>>> import numpy as np
>>> np.set_printoptions(suppress=True, linewidth=200)
>>> def tidy(a):
...     return np.round(a, 3) + 0
... 
>>> M = np.array([[1, -1, -1, 1, 1, -1, -1, 1],
...     [1, 1, -1, -1, -1, -1, 1, 1],
...     [1, -1, 1, -1, 1, -1, 1, -1]])
>>> vec = np.array([0, -1, -2, -2, 1, 3, -2, 3])
>>> h = np.maximum(M @ vec, 0)
>>> np.maximum(M @ vec, 0) - np.maximum(-M @ vec, 0)
array([ 4,  0, -6])
>>> M.T @ h
array([ 4, -4, -4,  4,  4, -4, -4,  4])
>>> np.maximum(M @ (3 * vec), 0)
array([12,  0,  0])
>>> tidy(np.tanh(M @ vec))
array([ 0.999,  0.   , -1.   ])
>>> h
array([4, 0, 0])
>>> M * (h > 1e-9)[:, None]
array([[ 1, -1, -1,  1,  1, -1, -1,  1],
       [ 0,  0,  0,  0,  0,  0,  0,  0],
       [ 0,  0,  0,  0,  0,  0,  0,  0]])
>>> data = np.array([[0, 1, 2, 2, 1, 1, 1, 1, 2],
...     [2, 2, 0, 0, 0, 2, 0, 1, 0],
...     [0, 1, 0, 2, 0, 1, 0, 0, 1],
...     [2, 1, 1, 0, 0, 0, 0, 2, 1],
...     [1, 0, 1, 1, 1, 1, 0, 2, 1],
...     [0, 1, 2, 2, 2, 0, 1, 1, 0],
...     [0, 1, 2, 0, 0, 1, 2, 1, 1],
...     [0, 0, 0, 0, 1, 1, 0, 0, 2],
...     [1, 0, 2, 2, 2, 1, 2, 2, 2]])
>>> data
array([[0, 1, 2, 2, 1, 1, 1, 1, 2],
       [2, 2, 0, 0, 0, 2, 0, 1, 0],
       [0, 1, 0, 2, 0, 1, 0, 0, 1],
       [2, 1, 1, 0, 0, 0, 0, 2, 1],
       [1, 0, 1, 1, 1, 1, 0, 2, 1],
       [0, 1, 2, 2, 2, 0, 1, 1, 0],
       [0, 1, 2, 0, 0, 1, 2, 1, 1],
       [0, 0, 0, 0, 1, 1, 0, 0, 2],
       [1, 0, 2, 2, 2, 1, 2, 2, 2]])
>>> B = np.array([[1, 3, 0],
...     [0, -3, 1],
...     [-2, 3, 1],
...     [-1, -3, -3],
...     [2, -2, 0],
...     [-3, 0, -1],
...     [3, -3, -1],
...     [1, -2, -1],
...     [-2, 2, -1]])
>>> np.linalg.matrix_rank(data @ B)
np.int64(3)
>>> np.linalg.matrix_rank(np.vstack([data, B.T]))
np.int64(9)
>>> data @ B
array([[ -7,  -6,  -8],
       [ -3,  -2,  -1],
       [ -7,  -7,  -7],
       [  0,   4,  -1],
       [ -3,  -1,  -6],
       [  2, -12,  -5],
       [ -2,  -3,  -2],
       [ -5,   2,  -3],
       [  0,  -7, -11]])
>>> np.einsum("ij->j", data)
array([ 6,  7, 10,  9,  7,  8,  6, 10, 10])
>>> np.einsum("ik,kj->ij", data, B)
array([[ -7,  -6,  -8],
       [ -3,  -2,  -1],
       [ -7,  -7,  -7],
       [  0,   4,  -1],
       [ -3,  -1,  -6],
       [  2, -12,  -5],
       [ -2,  -3,  -2],
       [ -5,   2,  -3],
       [  0,  -7, -11]])
>>> rng = np.random.default_rng(68587)
>>> idx = rng.permutation(9)
>>> idx
array([0, 6, 3, 2, 8, 4, 7, 5, 1])
>>> B = data[idx][:, idx]
>>> np.diag(B)
array([0, 2, 0, 0, 2, 1, 0, 0, 2])
>>> np.trace(B)
np.int64(7)
>>> tidy(np.sort(np.abs(np.linalg.eigvals(B))))
array([0.607, 0.972, 0.972, 1.523, 2.077, 2.077, 2.146, 2.146, 8.073])
>>> A = np.array([[0, 0, 0, 0, 0, 2],
...     [0, 0, 1, 0, 0, 0],
...     [0, 0, 2, 1, 0, 0],
...     [0, 0, 0, 0, 0, -2],
...     [0, 0, 0, 0, 0, 0]])
>>> tidy(np.linalg.norm(A, axis=0))
array([0.   , 0.   , 2.236, 1.   , 0.   , 2.828])
>>> tidy(np.linalg.norm(A, 1)), tidy(np.linalg.norm(A, np.inf))
(np.float64(4.0), np.float64(3.0))
